In [1]: import numpy as np

In [2]: import numpy.linalg as la

In [3]: np.set_printoptions(precision=2, suppress=True, linewidth=120)

In [4]: m1 = np.load("x.npy")

In [5]: print(m1)
[[1.   0.   0.   0.   0.   0.   0.   0.   0.   0.  ]
 [0.   0.33 0.33 0.   0.   0.   0.   0.   0.   0.33]
 [0.   0.   0.5  0.   0.   0.5  0.   0.   0.   0.  ]
 [0.17 0.   0.17 0.17 0.   0.   0.17 0.17 0.17 0.  ]
 [0.   0.33 0.   0.   0.67 0.   0.   0.   0.   0.  ]
 [0.17 0.   0.17 0.17 0.   0.17 0.   0.17 0.17 0.  ]
 [0.   0.   0.25 0.   0.   0.   0.25 0.25 0.   0.25]
 [0.2  0.   0.   0.   0.   0.2  0.2  0.2  0.   0.2 ]
 [0.   0.2  0.2  0.   0.2  0.   0.2  0.   0.2  0.  ]
 [0.   0.   0.2  0.   0.2  0.2  0.2  0.   0.   0.2 ]]

In [6]: rng = np.random.default_rng(8560)

In [7]: out = m1 + rng.integers(-2, 3, (10, 9)) @ rng.integers(-2, 3, (9, 10))

In [8]: print(out)
[[  4.     3.    -7.    -4.     3.    -2.    -2.    -9.    -6.     4.  ]
 [ -5.    -3.67   5.33   6.    -3.    15.     5.    -4.    12.    -6.67]
 [  6.    -8.    10.5   -4.     6.     3.5    4.   -10.    -4.     0.  ]
 [ -8.83  -2.    -4.83   5.17  -2.     2.    -3.83   1.17   1.17  14.  ]
 [ -3.    -6.67   9.     3.     2.67   7.    13.    -6.     7.    -2.  ]
 [ -3.83 -12.     6.17   6.17   2.     6.17   2.     0.17   8.17  -2.  ]
 [  5.    -7.     8.25   1.    14.     5.    -4.75   3.25   0.    -7.75]
 [  2.2    2.    -3.    -6.    -9.     5.2    2.2   -2.8    1.     0.2 ]
 [  3.     4.2   -5.8    4.     2.2   10.    -4.8   -2.     2.2   -7.  ]
 [  5.     4.     7.2   -2.    -3.8   -1.8   -0.8   -1.    -5.    -2.8 ]]

In [9]: print(out - m1)
[[  3.   3.  -7.  -4.   3.  -2.  -2.  -9.  -6.   4.]
 [ -5.  -4.   5.   6.  -3.  15.   5.  -4.  12.  -7.]
 [  6.  -8.  10.  -4.   6.   3.   4. -10.  -4.   0.]
 [ -9.  -2.  -5.   5.  -2.   2.  -4.   1.   1.  14.]
 [ -3.  -7.   9.   3.   2.   7.  13.  -6.   7.  -2.]
 [ -4. -12.   6.   6.   2.   6.   2.   0.   8.  -2.]
 [  5.  -7.   8.   1.  14.   5.  -5.   3.   0.  -8.]
 [  2.   2.  -3.  -6.  -9.   5.   2.  -3.   1.   0.]
 [  3.   4.  -6.   4.   2.  10.  -5.  -2.   2.  -7.]
 [  5.   4.   7.  -2.  -4.  -2.  -1.  -1.  -5.  -3.]]

In [10]: print(np.abs(out - m1).sum(axis=1))
[43. 66. 55. 45. 59. 48. 56. 33. 45. 34.]

In [11]: print(np.sort(np.abs(la.eigvals(out))))
[ 2.64  2.64  3.22 10.18 10.4  10.4  13.2  13.2  18.77 22.67]

In [12]: print(round(np.abs(la.eigvals(out)).max(), 2))
22.67

In [13]: out.inv()
---------------------------------------------------------------------------
AttributeError                            Traceback (most recent call last)
Cell In[13], line 1
----> 1 out.inv()

AttributeError: 'numpy.ndarray' object has no attribute 'inv'

In [14]: feats = np.loadtxt("run12.csv", delimiter=",")

In [15]: print(feats)
[[-0.57  2.05  0.33 -1.07  0.17 -0.09 -0.14  1.41 -1.64  1.37  0.17  1.17  1.11 -0.14]
 [-1.49  2.06  0.65 -0.85  1.34 -0.72  0.62  2.54 -1.63  1.46 -1.55  2.25 -1.19  0.37]
 [ 1.1  -1.22  1.97 -1.02 -0.92 -1.48  0.7  -0.35  0.34 -0.17  0.73  1.93 -1.42 -0.17]
 [-0.95  1.49  1.24 -1.1   1.22 -1.17  1.26  1.76 -0.57  1.28 -1.71  1.97 -1.88  0.56]
 [ 0.5  -0.37  1.78 -0.27  0.14 -0.87  0.18 -0.6   1.09 -0.81 -0.86  0.42 -1.29  0.01]
 [ 0.25 -1.15  3.27 -0.45 -0.13 -3.16  1.8  -2.09  4.6  -1.02 -2.3  -2.9  -2.46  0.44]
 [-0.35 -1.46  3.33 -0.14  0.85 -4.18  3.15 -2.71  7.22 -1.03 -4.41 -5.44 -3.79  1.16]
 [ 0.17  0.26 -4.68  1.38 -0.25  4.26 -2.19  0.71 -3.87  0.2   3.1   0.92  3.66 -0.49]
 [-1.01  1.37  4.94 -2.24  0.71 -4.62  2.62  0.24  3.42  0.79 -3.61 -0.93 -3.08  0.57]
 [-1.13  1.78  0.41 -0.43  1.12 -0.36  0.84  1.13 -0.43  0.93 -1.44  0.43 -0.68  0.43]]

In [16]: f = np.array([7, 2])

In [17]: print(np.polyval(f, feats[5]))
[  3.75  -6.05  24.89  -1.15   1.09 -20.12  14.6  -12.63  34.2   -5.14 -14.1  -18.3  -15.22   5.08]

In [18]: J = np.loadtxt("w.csv", delimiter=",")

In [19]: print(J)
[[0. 1. 0. 1.]
 [0. 2. 0. 2.]
 [0. 1. 0. 1.]
 [0. 2. 0. 2.]]

In [20]: r = la.matrix_rank(J)

In [21]: print(r)
1

In [22]: ns = la.svd(J)[2][r:].T

In [23]: print(ns @ ns.T)
[[ 1.   0.   0.   0. ]
 [ 0.   0.5  0.  -0.5]
 [ 0.   0.   1.   0. ]
 [ 0.  -0.5  0.   0.5]]

In [24]: print(np.round(J @ ns, 2) + 0)
[[0. 0. 0.]
 [0. 0. 0.]
 [0. 0. 0.]
 [0. 0. 0.]]

In [25]: print(ns.shape)
(4, 3)

In [26]: print([int(la.matrix_rank(np.delete(J, i, axis=0))) for i in range(4)])
[1, 1, 1, 1]

In [27]: print(la.matrix_rank(J.T @ J), la.matrix_rank(J @ J.T))
1 1

In [28]: F = np.loadtxt("layer11.csv", delimiter=",")

In [29]: print(F)
[[ 0. -1.  2.  1. -2.  0. -2. -1. -1.  1.  2.  0. -2.  2.  1.]
 [ 0.  0.  2.  0.  1. -2. -2.  2.  1.  2.  2. -2.  2. -2. -2.]
 [ 0.  0.  0.  1.  1. -1. -1.  2.  0. -2. -1.  1.  2. -2.  2.]
 [ 0.  0.  0.  0.  1.  0.  0.  1.  0.  0.  1. -2.  2. -1. -1.]
 [ 0.  0.  0.  0.  0. -2.  0.  2.  1. -2.  1.  2. -1. -1.  1.]
 [ 0.  0.  0.  0.  0.  0. -1. -1. -1. -1.  0. -2. -1. -1. -1.]
 [ 0.  0.  0.  0.  0.  0.  0.  1.  2. -2.  0. -2.  0.  2.  2.]
 [ 0.  0.  0.  0.  0.  0.  0.  0. -2. -1.  0.  1. -2.  0.  2.]
 [ 0.  0.  0.  0.  0.  0.  0.  0.  0. -2. -2. -1.  1.  2.  0.]
 [ 0.  0.  0.  0.  0.  0.  0.  0.  0.  0.  1. -1.  1. -1.  2.]
 [ 0.  0.  0.  0.  0.  0.  0.  0.  0.  0.  0.  1. -1.  1.  2.]
 [ 0.  0.  0.  0.  0.  0.  0.  0.  0.  0.  0.  0.  2.  0.  2.]
 [ 0.  0.  0.  0.  0.  0.  0.  0.  0.  0.  0.  0.  0.  2.  1.]
 [ 0.  0.  0.  0.  0.  0.  0.  0.  0.  0.  0.  0.  0.  0.  0.]
 [ 0.  0.  0.  0.  0.  0.  0.  0.  0.  0.  0.  0.  0.  0.  0.]]

In [30]: print(la.lstsq(F[:-1].T, F[-1])[2])
13

In [31]: lab = rng.permutation(15)

In [32]: print(lab)
[ 6 13  2  9 10  3  1  7 12  0  4  5  8 11 14]

In [33]: out = F[lab][:, lab]

In [34]: print(np.diag(out))
[0. 0. 0. 0. 0. 0. 0. 0. 0. 0. 0. 0. 0. 0. 0.]

In [35]: print(np.trace(out))
0.0

In [36]: print(np.allclose(out, F))
False

In [37]: print(round(float(la.det(out)), 2), round(float(la.det(F[lab])), 2))
0.0 0.0

In [38]: M = np.loadtxt("block5.csv", delimiter=",")

In [39]: print(M.round(2) + 0)
[[ 0.24 -0.12  0.09  0.21  0.06  0.   -0.26  0.01  0.1   0.01  0.14 -0.1 ]
 [-0.12  0.79  0.14  0.15 -0.08  0.05 -0.01 -0.07 -0.1  -0.16  0.    0.25]
 [ 0.09  0.14  0.32 -0.13  0.13 -0.05 -0.2  -0.18 -0.11 -0.13  0.22 -0.06]
 [ 0.21  0.15 -0.13  0.63  0.01  0.13 -0.21  0.08  0.23  0.11 -0.11  0.08]
 [ 0.06 -0.08  0.13  0.01  0.62  0.14  0.04 -0.32  0.14 -0.15 -0.18 -0.07]
 [ 0.    0.05 -0.05  0.13  0.14  0.09  0.06 -0.01  0.12 -0.08 -0.11  0.03]
 [-0.26 -0.01 -0.2  -0.21  0.04  0.06  0.41  0.09  0.05 -0.14 -0.22  0.07]
 [ 0.01 -0.07 -0.18  0.08 -0.32 -0.01  0.09  0.45  0.18 -0.2   0.12 -0.03]
 [ 0.1  -0.1  -0.11  0.23  0.14  0.12  0.05  0.18  0.31 -0.23 -0.04 -0.06]
 [ 0.01 -0.16 -0.13  0.11 -0.15 -0.08 -0.14 -0.2  -0.23  0.63 -0.17  0.08]
 [ 0.14  0.    0.22 -0.11 -0.18 -0.11 -0.22  0.12 -0.04 -0.17  0.39 -0.12]
 [-0.1   0.25 -0.06  0.08 -0.07  0.03  0.07 -0.03 -0.06  0.08 -0.12  0.14]]

In [40]: vec = np.array([1, -2, -2, 3, -2, -3, -1, -3, -3, 1, 0, 0])

In [41]: print(M @ vec)
[ 0.74 -1.16 -0.38  1.05 -1.32 -0.63 -1.69 -0.76 -1.19  3.53 -0.13  0.09]

In [42]: print(M @ M @ vec)
[ 0.74 -1.16 -0.38  1.05 -1.32 -0.63 -1.69 -0.76 -1.19  3.53 -0.13  0.09]

In [43]: def softmax(z):
    ...:     e = np.exp(z - z.max(axis=-1, keepdims=True))
    ...:     return e / e.sum(axis=-1, keepdims=True)
    ...: 

In [44]: print(np.round(softmax(10 * M[10]), 2) + 0)
[0.06 0.01 0.14 0.   0.   0.   0.   0.05 0.01 0.   0.71 0.  ]

In [45]: print(softmax(M).sum(axis=1))
[1. 1. 1. 1. 1. 1. 1. 1. 1. 1. 1. 1.]

In [46]: att = M @ M.T / np.sqrt(12)

In [47]: print(np.round(softmax(att)[10] @ M, 2) + 0)
[ 0.03  0.07  0.01  0.1   0.02  0.03 -0.03  0.01  0.05 -0.04  0.    0.01]

In [48]: print(softmax(att))
[[0.09 0.08 0.08 0.09 0.08 0.08 0.08 0.08 0.08 0.08 0.09 0.08]
 [0.08 0.1  0.08 0.08 0.08 0.08 0.08 0.08 0.08 0.08 0.08 0.09]
 [0.09 0.09 0.09 0.08 0.09 0.08 0.08 0.08 0.08 0.08 0.09 0.08]
 [0.09 0.08 0.08 0.1  0.08 0.08 0.08 0.08 0.09 0.08 0.08 0.08]
 [0.08 0.08 0.09 0.08 0.1  0.09 0.08 0.08 0.09 0.08 0.08 0.08]
 [0.08 0.08 0.08 0.09 0.09 0.08 0.08 0.08 0.09 0.08 0.08 0.08]
 [0.08 0.08 0.08 0.08 0.08 0.09 0.09 0.09 0.09 0.08 0.08 0.09]
 [0.08 0.08 0.08 0.08 0.08 0.08 0.09 0.09 0.09 0.08 0.09 0.08]
 [0.08 0.08 0.08 0.09 0.09 0.08 0.08 0.09 0.09 0.08 0.08 0.08]
 [0.08 0.08 0.08 0.09 0.08 0.08 0.08 0.08 0.08 0.1  0.08 0.09]
 [0.09 0.08 0.09 0.08 0.08 0.08 0.08 0.09 0.08 0.08 0.09 0.08]
 [0.08 0.09 0.08 0.08 0.08 0.08 0.08 0.08 0.08 0.08 0.08 0.09]]

In [49]: print(softmax(att).round(6).argmax(axis=1))
[ 0  1  2  3  4  4  6  7  8  9 10  1]
